>>> import numpy as np
>>> np.set_printoptions(precision=2, suppress=True, linewidth=100)
>>> mat = np.diag(20 * np.array([-5, 7, 1, 4, -7, -8])) + np.array([[0, 0, 1, 1, 2, 2],
...     [1, 3, 1, 2, 1, 0],
...     [2, 1, 3, 0, 0, 0],
...     [1, 0, 1, 2, 1, 2],
...     [1, 3, 1, 1, 2, 2],
...     [2, 3, 3, 1, 3, 3]])
>>> mat
array([[-100,    0,    1,    1,    2,    2],
       [   1,  143,    1,    2,    1,    0],
       [   2,    1,   23,    0,    0,    0],
       [   1,    0,    1,   82,    1,    2],
       [   1,    3,    1,    1, -138,    2],
       [   2,    3,    3,    1,    3, -157]])
>>> Y = mat ** -1
Traceback (most recent call last):
  File "<python-input-4>", line 1, in <module>
    Y = mat ** -1
        ~~~~^^~~~
ValueError: Integers to negative integer powers are not allowed.
>>> Y = np.linalg.inv(mat)
>>> np.round(np.linalg.inv(Y), 2) + 0
array([[-100.,    0.,    1.,    1.,    2.,    2.],
       [   1.,  143.,    1.,    2.,    1.,    0.],
       [   2.,    1.,   23.,    0.,    0.,    0.],
       [   1.,    0.,    1.,   82.,    1.,    2.],
       [   1.,    3.,    1.,    1., -138.,    2.],
       [   2.,    3.,    3.,    1.,    3., -157.]])
>>> Y.round(2) + 0
array([[-0.01,  0.  ,  0.  ,  0.  ,  0.  ,  0.  ],
       [ 0.  ,  0.01,  0.  ,  0.  ,  0.  ,  0.  ],
       [ 0.  ,  0.  ,  0.04,  0.  ,  0.  ,  0.  ],
       [ 0.  ,  0.  ,  0.  ,  0.01,  0.  ,  0.  ],
       [ 0.  ,  0.  ,  0.  ,  0.  , -0.01,  0.  ],
       [ 0.  ,  0.  ,  0.  ,  0.  ,  0.  , -0.01]])
>>> round(np.linalg.slogdet(mat)[0], 2)
np.float64(-1.0)
>>> J = np.array([[0, 1, 0, 1], [1, 0, 1, 0], [0, 1, 0, 1], [1, 0, 1, 0]])
>>> # row 2 repeats row 0
>>> G = mat.T @ mat
>>> (mat @ mat.T).shape
(6, 6)
>>> np.linalg.svd(mat, compute_uv=False) ** 2
array([24823.9 , 20503.06, 18911.94,  9978.37,  6725.7 ,   529.03])
>>> G
array([[10011,   154,   -45,   -13,  -330,  -510],
       [  154, 20468,   178,   292,  -262,  -465],
       [  -45,   178,   542,    89,  -125,  -465],
       [  -13,   292,    89,  6731,   -49,    11],
       [ -330,  -262,  -125,   -49, 19059,  -741],
       [ -510,  -465,  -465,    11,  -741, 24661]])
>>> np.trace(G), (mat ** 2).sum()
(np.int64(81472), np.int64(81472))
>>> np.linalg.matrix_rank(G)
np.int64(6)
>>> U, sig, Vh = np.linalg.svd(J)
>>> evecs = Vh[:(sig > 1e-8).sum()]
>>> rng = np.random.default_rng(38335)
>>> x0 = J[1] + -3 * J[3] + rng.integers(2) * np.eye(4)[3]
>>> x0
array([-2.,  0., -2.,  0.])
>>> np.diag(evecs.T @ evecs)
array([0.5, 0.5, 0.5, 0.5])
>>> proj = np.triu(np.array([[-3, -4, -5, -4], [3, -3, 4, 0], [5, -3, -1, -1], [1, 0, -3, 2]]), 1) + np.eye(4)
>>> Y = proj @ J @ np.linalg.inv(proj)
>>> np.linalg.matrix_rank(Y)
np.int64(2)
